>>> import numpy as np
>>> from numpy import linalg as LA
>>> np.set_printoptions(precision=1, suppress=True, linewidth=200)
>>> def rd(a):
...     return np.round(a, 1) + 0
... 
>>> E = np.array([[4, 1, 1, 3], [3, 4, 1, 1], [1, 3, 4, 1], [1, 1, 3, 4]])
>>> E
array([[4, 1, 1, 3],
       [3, 4, 1, 1],
       [1, 3, 4, 1],
       [1, 1, 3, 4]])
>>> def softmax(z):
...     e = np.exp(z - z.max(axis=-1, keepdims=True))
...     return e / e.sum(axis=-1, keepdims=True)
... 
>>> print(rd(softmax(10 * E[1])))
[0. 1. 0. 0.]
>>> rd(softmax(E[1] + 4))
array([0.3, 0.7, 0. , 0. ])
>>> print(rd(softmax(E[1])))
[0.3 0.7 0.  0. ]
>>> att = E @ E.T / np.sqrt(4)
>>> rd(softmax(att + np.triu(np.full(att.shape, -np.inf), 1)))
array([[1. , 0. , 0. , 0. ],
       [0. , 1. , 0. , 0. ],
       [0. , 0. , 1. , 0. ],
       [0. , 0. , 0. , 0.9]])
>>> rd(softmax(att))
array([[0.9, 0. , 0. , 0. ],
       [0. , 0.9, 0. , 0. ],
       [0. , 0. , 0.9, 0. ],
       [0. , 0. , 0. , 0.9]])
>>> q = E.astype(float).copy()
>>> for j in range(4):
...     q[:, j] -= q[:, :j] @ (q[:, :j].T @ q[:, j])
...     q[:, j] /= LA.norm(q[:, j])
... 
>>> rd(q.T @ q)
array([[1., 0., 0., 0.],
       [0., 1., 0., 0.],
       [0., 0., 1., 0.],
       [0., 0., 0., 1.]])
>>> rd(np.poly(E))
array([   1.,  -16.,   82., -184.,  117.])
>>> rd(LA.eigvals(E))
array([9.+0.j, 1.+0.j, 3.+2.j, 3.-2.j])
>>> np.kron(np.eye(2, dtype=int), E)
array([[4, 1, 1, 3, 0, 0, 0, 0],
       [3, 4, 1, 1, 0, 0, 0, 0],
       [1, 3, 4, 1, 0, 0, 0, 0],
       [1, 1, 3, 4, 0, 0, 0, 0],
       [0, 0, 0, 0, 4, 1, 1, 3],
       [0, 0, 0, 0, 3, 4, 1, 1],
       [0, 0, 0, 0, 1, 3, 4, 1],
       [0, 0, 0, 0, 1, 1, 3, 4]])
>>> np.einsum("ij,ji->", E, E)
np.int64(92)
>>> rd(LA.det(E[::-1]))
np.float64(117.0)
>>> np.einsum("ii->", E)
np.int64(16)
